$ ipython --no-banner

In [1]: import numpy as np

In [2]: np.set_printoptions(precision=2, suppress=True, linewidth=160, legacy="1.25")

In [3]: rnd = lambda a: np.round(a, 2) + 0

In [4]: K = np.load("mat.npy")

In [5]: print(K)
[[ 3  3  3  3  3]
 [ 3  6  6  6  6]
 [ 3  6  9  9  9]
 [ 3  6  9 12 12]
 [ 3  6  9 12 15]]

In [6]: # symmetric, so the eigenvalues are real

In [7]: A2 = np.array([[1, 1, -2], [1, -2, 2], [2, 2, -1], [1, -1, 2], [-1, 2, 1]])

In [8]: print(np.einsum("ij,ij->i", K, K))
[ 45 153 288 414 495]

In [9]: print(np.vstack([K, A2.T]).shape)
(8, 5)

In [10]: W0 = np.load("x.npy")

In [11]: print(W0)
[[ 2. -1.  0.  0.  3.]
 [-1.  0.  1. -3. -2.]
 [ 2. -2. -1.  0.  3.]
 [ 0.  0.  0. -8. -1.]
 [ 0.  0.  0. -6.  4.]]

In [12]: A2 = np.linalg.inv(W0)

In [13]: print((np.abs(A2) > 1e-9).astype(int))
[[1 1 1 1 1]
 [1 1 1 1 1]
 [1 1 1 1 1]
 [0 0 0 1 1]
 [0 0 0 1 1]]

In [14]: print(rnd(np.linalg.det(W0) * np.linalg.det(A2)))
1.0

In [15]: print(rnd(np.linalg.inv(A2)))
[[ 2. -1.  0.  0.  3.]
 [-1.  0.  1. -3. -2.]
 [ 2. -2. -1.  0.  3.]
 [ 0.  0.  0. -8. -1.]
 [ 0.  0.  0. -6.  4.]]

In [16]: f = np.array([0, 4, 4])

In [17]: print(np.correlate(W0[0], W0[1], "full"))
[-4. -4.  5. -1. -8. -8.  3.  0. -3.]

In [18]: print(np.polyval(f, W0[0]))
[12.  0.  4.  4. 16.]

In [19]: print(np.array([np.convolve(row, f, "same") for row in W0]))
[[  8.   4.  -4.   0.  12.]
 [ -4.  -4.   4.  -8. -20.]
 [  8.   0. -12.  -4.  12.]
 [  0.   0.   0. -32. -36.]
 [  0.   0.   0. -24.  -8.]]

In [20]: print(np.cross(W0[0, :3], W0[1, :3]))
[-1. -2. -1.]

In [21]: print(np.convolve(W0[0], f))
[ 0.  8.  4. -4.  0. 12. 12.]

In [22]: print(rnd(np.linalg.eigvals(W0)))
[ 2.13+0.j   -0.57+1.04j -0.57-1.04j -8.48+0.j    4.48+0.j  ]

In [23]: print(rnd(np.linalg.det(W0.T)))
-114.0

In [24]: print(np.einsum("ii->", W0))
-3.0

In [25]: print(np.kron(np.eye(2, dtype=int), W0))
[[ 2. -1.  0.  0.  3.  0. -0.  0.  0.  0.]
 [-1.  0.  1. -3. -2. -0.  0.  0. -0. -0.]
 [ 2. -2. -1.  0.  3.  0. -0. -0.  0.  0.]
 [ 0.  0.  0. -8. -1.  0.  0.  0. -0. -0.]
 [ 0.  0.  0. -6.  4.  0.  0.  0. -0.  0.]
 [ 0. -0.  0.  0.  0.  2. -1.  0.  0.  3.]
 [-0.  0.  0. -0. -0. -1.  0.  1. -3. -2.]
 [ 0. -0. -0.  0.  0.  2. -2. -1.  0.  3.]
 [ 0.  0.  0. -0. -0.  0.  0.  0. -8. -1.]
 [ 0.  0.  0. -0.  0.  0.  0.  0. -6.  4.]]

In [26]: print(rnd(np.linalg.det(W0[::-1])))
-114.0

In [27]: print(np.einsum("ij,ji->", W0, W0))
95.0

In [28]: print(rnd(np.linalg.det(2 * W0)), rnd(np.linalg.det(W0)))
-3648.0 -114.0

In [29]: q, r_ = np.linalg.qr(W0)

In [30]: print(rnd(r_))
[[-3.    2.    1.   -1.   -4.67]
 [ 0.    1.    0.    2.    0.33]
 [ 0.    0.   -1.    2.    0.33]
 [ 0.    0.    0.   10.   -1.6 ]
 [ 0.    0.    0.    0.    3.8 ]]

In [31]: print(rnd(q))
[[-0.67  0.33 -0.67  0.    0.  ]
 [ 0.33 -0.67 -0.67  0.    0.  ]
 [-0.67 -0.67  0.33  0.    0.  ]
 [ 0.    0.    0.   -0.8  -0.6 ]
 [ 0.    0.    0.   -0.6   0.8 ]]

In [32]: print(rnd(np.abs(np.diag(r_))))
[ 3.   1.   1.  10.   3.8]

In [33]: print(abs(r_[0, 0]), rnd(np.linalg.norm(W0[:, 0])))
3.0 3.0

In [34]: print(rnd(q @ r_))
[[ 2. -1.  0.  0.  3.]
 [-1.  0.  1. -3. -2.]
 [ 2. -2. -1.  0.  3.]
 [ 0.  0.  0. -8. -1.]
 [ 0.  0.  0. -6.  4.]]

In [35]: print(np.trace(q @ q.T))
5.0

In [36]: print(rnd(q.T @ q))
[[1. 0. 0. 0. 0.]
 [0. 1. 0. 0. 0.]
 [0. 0. 1. 0. 0.]
 [0. 0. 0. 1. 0.]
 [0. 0. 0. 0. 1.]]

In [37]: def softmax(z):
    ...:     e = np.exp(z - z.max(axis=-1, keepdims=True))
    ...:     return e / e.sum(axis=-1, keepdims=True)
    ...: 

In [38]: print(rnd(softmax(q).sum(axis=1)))
[1. 1. 1. 1. 1.]

In [39]: print(rnd(softmax(q[4] + -1)))
[0.17 0.17 0.17 0.1  0.39]

In [40]: att = q @ q.T / np.sqrt(5)

In [41]: print(rnd(softmax(att)[4] @ q))
[-0.18 -0.18 -0.18 -0.31  0.12]

In [42]: print(rnd(softmax(att)))
[[0.28 0.18 0.18 0.18 0.18]
 [0.18 0.28 0.18 0.18 0.18]
 [0.18 0.18 0.28 0.18 0.18]
 [0.18 0.18 0.18 0.28 0.18]
 [0.18 0.18 0.18 0.18 0.28]]

In [43]: print(softmax(att).round(6).argmax(axis=1))
[0 1 2 3 4]

In [44]: M = np.load("test18.npy")

In [45]: print(M)
[[ 0.2 -0.1 -0.4  1.1  0.7 -0.1 -0.5  1.3]
 [ 0.2 -0.6 -1.   0.4  0.   0.5  0.4  1.3]
 [-0.9 -1.4 -0.2 -0.1 -1.7 -0.5 -0.7 -1.6]
 [-1.3 -0.5  1.5 -1.4  0.1 -0.6 -1.2  0.3]
 [ 1.8 -0.3 -0.5 -1.8  0.6  0.5  1.6  1.1]
 [-0.5 -0.5  0.5 -1.6 -1.3 -1.9  0.1 -0.1]
 [-1.2  0.3 -0.5  0.4  0.8 -0.8 -0.9 -0.8]
 [ 0.7 -1.4  0.7  1.1  1.1  1.1 -0.2 -0.5]
 [-1.9 -1.9  0.2 -0.5 -1.2  0.4  0.5  0. ]
 [-1.2 -0.9 -2.7  0.8 -0.4 -1.1  2.3  1.6]
 [-1.2 -0.7  0.7 -1.2 -1.2  0.2 -1.3  1.1]
 [-0.2  1.   0.7 -0.7 -0.2 -0.9 -1.  -1.1]]

In [46]: x0 = np.array([0, 2, -2, -3, 3, 0, 0, 2])

In [47]: y = M @ x0

In [48]: beta, lr = np.zeros(8), 1 / np.linalg.norm(M, 2) ** 2

In [49]: for i in range(6):
    ...:     beta -= lr * M.T @ (M @ beta - y)
    ...:     if i % 1 == 0: print(i, round(np.linalg.norm(M @ beta - y), 2))
    ...: 
0 9.43
1 6.79
2 5.26
3 4.33
4 3.73
5 3.33

In [50]: print(rnd(np.linalg.cond(M)))
5.19

In [51]: print(rnd(beta))
[ 0.73  1.9  -0.68 -1.74  1.76 -0.62  0.61  2.32]

In [52]: m1 = np.loadtxt("a.csv", delimiter=",")

In [53]: print(rnd(m1))
[[1.   0.   0.   0.   0.   0.  ]
 [0.   0.5  0.   0.5  0.   0.  ]
 [0.   0.2  0.4  0.   0.2  0.2 ]
 [0.25 0.   0.   0.25 0.25 0.25]
 [0.   0.33 0.   0.   0.67 0.  ]
 [0.   0.33 0.33 0.   0.   0.33]]

In [54]: # a transition matrix

In [55]: print(m1 @ np.ones(6))
[1. 1. 1. 1. 1. 1.]

In [56]: print(rnd(np.linalg.matrix_power(m1, 100)))
[[1. 0. 0. 0. 0. 0.]
 [1. 0. 0. 0. 0. 0.]
 [1. 0. 0. 0. 0. 0.]
 [1. 0. 0. 0. 0. 0.]
 [1. 0. 0. 0. 0. 0.]
 [1. 0. 0. 0. 0. 0.]]

In [57]: print(rnd(np.sort(np.abs(np.linalg.eigvals(m1)))[::-1]))
[1.   0.94 0.57 0.37 0.37 0.23]

In [58]: print(rnd(np.linalg.matrix_power(m1, 2)))
[[1.   0.   0.   0.   0.   0.  ]
 [0.12 0.25 0.   0.38 0.12 0.12]
 [0.   0.31 0.23 0.1  0.21 0.15]
 [0.31 0.17 0.08 0.06 0.23 0.15]
 [0.   0.39 0.   0.17 0.44 0.  ]
 [0.   0.34 0.24 0.17 0.07 0.18]]

In [59]: pr = np.eye(6)[0]

In [60]: for _ in range(4):
    ...:     pr = pr @ m1
    ...:     print(pr.round(2))
    ...: 
[1. 0. 0. 0. 0. 0.]
[1. 0. 0. 0. 0. 0.]
[1. 0. 0. 0. 0. 0.]
[1. 0. 0. 0. 0. 0.]

In [61]: rng = np.random.default_rng(99432)

In [62]: idx = rng.permutation(6)

In [63]: print(idx)
[5 2 0 1 3 4]

In [64]: A2 = m1[idx][:, idx]

In [65]: print(np.allclose(A2, m1))
False

In [66]: print(rnd(np.diag(A2)))
[0.33 0.4  1.   0.5  0.25 0.67]

In [67]: f, v = m1[1], m1[2]

In [68]: print(f @ v)
0.1

In [69]: print(f @ f)
0.5

In [70]: pr = (f @ v) / (f @ f) * f

In [71]: print(np.linalg.matrix_rank(np.outer(f, v)))
1

In [72]: print(pr)
[0.  0.1 0.  0.1 0.  0. ]

In [73]: print(rnd(np.linalg.norm(f + v) ** 2 + np.linalg.norm(f - v) ** 2))
1.56

In [74]: print((v - pr) @ f)
0.0

In [75]: print(v - pr)
[ 0.   0.1  0.4 -0.1  0.2  0.2]

In [76]: q, V = np.linalg.qr(m1[:, :5])[0], np.linalg.qr(m1[:, 5:])[0]

In [77]: sigma = np.linalg.svd(q.T @ V, compute_uv=False)

In [78]: print((sigma > 0.9).sum())
0

In [79]: print(rnd(sigma))
[0.88]

In [80]: print(rnd(np.degrees(np.arccos(sigma.clip(0, 1)))))
[28.55]

In [81]: x0 = np.array([-8, -2, 1, -3, -3, 0])

In [82]: y = m1 @ x0

In [83]: print(rnd(y))
[-8.   -2.5  -0.6  -3.5  -2.67 -0.33]

In [84]: print(rnd(np.linalg.solve(m1, y)))
[-8. -2.  1. -3. -3.  0.]

In [85]: print(rnd(np.linalg.solve(m1, y + m1[:, 1])))
[-8. -1.  1. -3. -3.  0.]

In [86]: print(rnd(np.linalg.solve(m1, m1[:, 3])))
[0. 0. 0. 1. 0. 0.]

In [87]: X = np.diag(20 * np.array([-2, 2, 1, 3, 0, -1, -1, 0, 1, -3, -2])) + np.array([[0, -1, 2, 0, -1, 2, 1, -1, -2, -1, 0],
    ...:     [2, -2, -2, -1, 0, 1, -1, -2, 0, 2, -2],
    ...:     [-2, 0, 2, 0, 1, 2, 0, -2, 2, 1, 2],
    ...:     [1, 2, 0, 1, -2, -2, 0, 0, 2, 0, -1],
    ...:     [2, 1, -1, 1, 0, 2, 0, 1, 1, 0, -1],
    ...:     [-2, -1, 0, 1, 1, 1, 2, -1, 2, -1, 1],
    ...:     [0, 2, -1, -2, -1, -2, 0, 2, -2, 0, -1],
    ...:     [1, -2, 2, -2, 1, -1, -2, 2, 0, 1, 1],
    ...:     [2, 1, 0, 0, -1, 0, 0, 2, -2, 2, 2],
    ...:     [-2, -1, -2, 1, -2, 2, -2, 2, 2, -1, -1],
    ...:     [0, -1, 2, -1, 2, 1, 2, 2, -2, -1, 1]])

In [88]: print(X)
[[-40  -1   2   0  -1   2   1  -1  -2  -1   0]
 [  2  38  -2  -1   0   1  -1  -2   0   2  -2]
 [ -2   0  22   0   1   2   0  -2   2   1   2]
 [  1   2   0  61  -2  -2   0   0   2   0  -1]
 [  2   1  -1   1   0   2   0   1   1   0  -1]
 [ -2  -1   0   1   1 -19   2  -1   2  -1   1]
 [  0   2  -1  -2  -1  -2 -20   2  -2   0  -1]
 [  1  -2   2  -2   1  -1  -2   2   0   1   1]
 [  2   1   0   0  -1   0   0   2  18   2   2]
 [ -2  -1  -2   1  -2   2  -2   2   2 -61  -1]
 [  0  -1   2  -1   2   1   2   2  -2  -1 -39]]

In [89]: idx = rng.permutation(11)

In [90]: print(idx)
[ 3  2 10  0  8  1  5  6  7  4  9]

In [91]: A2 = X[idx][:, idx]

In [92]: print(np.allclose(A2, X))
False

In [93]: print(rnd(np.sort(np.abs(np.linalg.eigvals(A2)))))
[ 0.1   2.24 17.62 19.68 19.68 21.98 38.1  38.94 39.47 60.87 61.12]

In [94]: print(np.diag(A2))
[ 61  22 -39 -40  18  38 -19 -20   2   0 -61]

In [95]: print(rnd(np.abs(np.linalg.svd(X)[2][-1])))
[0.02 0.03 0.09 0.03 0.9  0.08 0.1  0.39 0.1  0.03 0.01]

In [96]: print([round(float(x), 2) for x in np.linalg.svd(X, compute_uv=False)[:3]])
[61.86, 60.91, 41.28]

In [97]: print(rnd(np.linalg.norm(X, 2) / np.linalg.norm(X)))
0.53

In [98]: theta = np.radians(135)

In [99]: r_ = np.eye(11)

In [100]: r_[9, 9] = r_[2, 2] = np.cos(theta)

In [101]: r_[9, 2], r_[2, 9] = -np.sin(theta), np.sin(theta)

In [102]: print(rnd(r_))
[[ 1.    0.    0.    0.    0.    0.    0.    0.    0.    0.    0.  ]
 [ 0.    1.    0.    0.    0.    0.    0.    0.    0.    0.    0.  ]
 [ 0.    0.   -0.71  0.    0.    0.    0.    0.    0.    0.71  0.  ]
 [ 0.    0.    0.    1.    0.    0.    0.    0.    0.    0.    0.  ]
 [ 0.    0.    0.    0.    1.    0.    0.    0.    0.    0.    0.  ]
 [ 0.    0.    0.    0.    0.    1.    0.    0.    0.    0.    0.  ]
 [ 0.    0.    0.    0.    0.    0.    1.    0.    0.    0.    0.  ]
 [ 0.    0.    0.    0.    0.    0.    0.    1.    0.    0.    0.  ]
 [ 0.    0.    0.    0.    0.    0.    0.    0.    1.    0.    0.  ]
 [ 0.    0.   -0.71  0.    0.    0.    0.    0.    0.   -0.71  0.  ]
 [ 0.    0.    0.    0.    0.    0.    0.    0.    0.    0.    1.  ]]

In [103]: A2 = X @ r_.T

In [104]: print(np.allclose(X @ X.T, A2 @ A2.T))
True

In [105]: print(rnd(np.linalg.det(r_)), rnd(np.trace(r_)))
1.0 7.59

In [106]: print(np.unravel_index(np.abs(X).argmax(), X.shape))
(3, 3)

In [107]: print(np.diff(X, axis=0))
[[ 42  39  -4  -1   1  -1  -2  -1   2   3  -2]
 [ -4 -38  24   1   1   1   1   0   2  -1   4]
 [  3   2 -22  61  -3  -4   0   2   0  -1  -3]
 [  1  -1  -1 -60   2   4   0   1  -1   0   0]
 [ -4  -2   1   0   1 -21   2  -2   1  -1   2]
 [  2   3  -1  -3  -2  17 -22   3  -4   1  -2]
 [  1  -4   3   0   2   1  18   0   2   1   2]
 [  1   3  -2   2  -2   1   2   0  18   1   1]
 [ -4  -2  -2   1  -1   2  -2   0 -16 -63  -3]
 [  2   0   4  -2   4  -1   4   0  -4  60 -38]]

In [108]: print(rnd(X.mean(axis=0)))
[-3.45  3.45  2.    5.27 -0.18 -1.27 -1.82  0.45  1.91 -5.27 -3.55]

In [109]: print(rnd(np.linalg.norm(X)))
117.51

In [110]: print(np.count_nonzero(X))
98

In [111]: print(X.shape)
(11, 11)

In [112]: A2 = np.linalg.inv(X)

In [113]: print((np.abs(A2) > 1e-9).astype(int))
[[1 1 1 1 1 1 1 1 1 1 1]
 [1 1 1 1 1 1 1 1 1 1 1]
 [1 1 1 1 1 1 1 1 1 1 1]
 [1 1 1 1 1 1 1 1 1 1 1]
 [1 1 1 1 1 1 1 1 1 1 1]
 [1 1 1 1 1 1 1 1 1 1 1]
 [1 1 1 1 1 1 1 1 1 1 1]
 [1 1 1 1 1 1 1 1 1 1 1]
 [1 1 1 1 1 1 1 1 1 1 1]
 [1 1 1 1 1 1 1 1 1 1 1]
 [1 1 1 1 1 1 1 1 1 1 1]]

In [114]: print(rnd(X @ A2))
[[1. 0. 0. 0. 0. 0. 0. 0. 0. 0. 0.]
 [0. 1. 0. 0. 0. 0. 0. 0. 0. 0. 0.]
 [0. 0. 1. 0. 0. 0. 0. 0. 0. 0. 0.]
 [0. 0. 0. 1. 0. 0. 0. 0. 0. 0. 0.]
 [0. 0. 0. 0. 1. 0. 0. 0. 0. 0. 0.]
 [0. 0. 0. 0. 0. 1. 0. 0. 0. 0. 0.]
 [0. 0. 0. 0. 0. 0. 1. 0. 0. 0. 0.]
 [0. 0. 0. 0. 0. 0. 0. 1. 0. 0. 0.]
 [0. 0. 0. 0. 0. 0. 0. 0. 1. 0. 0.]
 [0. 0. 0. 0. 0. 0. 0. 0. 0. 1. 0.]
 [0. 0. 0. 0. 0. 0. 0. 0. 0. 0. 1.]]

In [115]: print(rnd(np.linalg.inv(A2)))
[[-40.  -1.   2.   0.  -1.   2.   1.  -1.  -2.  -1.   0.]
 [  2.  38.  -2.  -1.   0.   1.  -1.  -2.   0.   2.  -2.]
 [ -2.   0.  22.   0.   1.   2.   0.  -2.   2.   1.   2.]
 [  1.   2.   0.  61.  -2.  -2.   0.   0.   2.   0.  -1.]
 [  2.   1.  -1.   1.   0.   2.   0.   1.   1.   0.  -1.]
 [ -2.  -1.   0.   1.   1. -19.   2.  -1.   2.  -1.   1.]
 [  0.   2.  -1.  -2.  -1.  -2. -20.   2.  -2.   0.  -1.]
 [  1.  -2.   2.  -2.   1.  -1.  -2.   2.   0.   1.   1.]
 [  2.   1.   0.   0.  -1.   0.   0.   2.  18.   2.   2.]
 [ -2.  -1.  -2.   1.  -2.   2.  -2.   2.   2. -61.  -1.]
 [  0.  -1.   2.  -1.   2.   1.   2.   2.  -2.  -1. -39.]]

In [116]: print(rnd(np.linalg.slogdet(X)[0]))
1.0
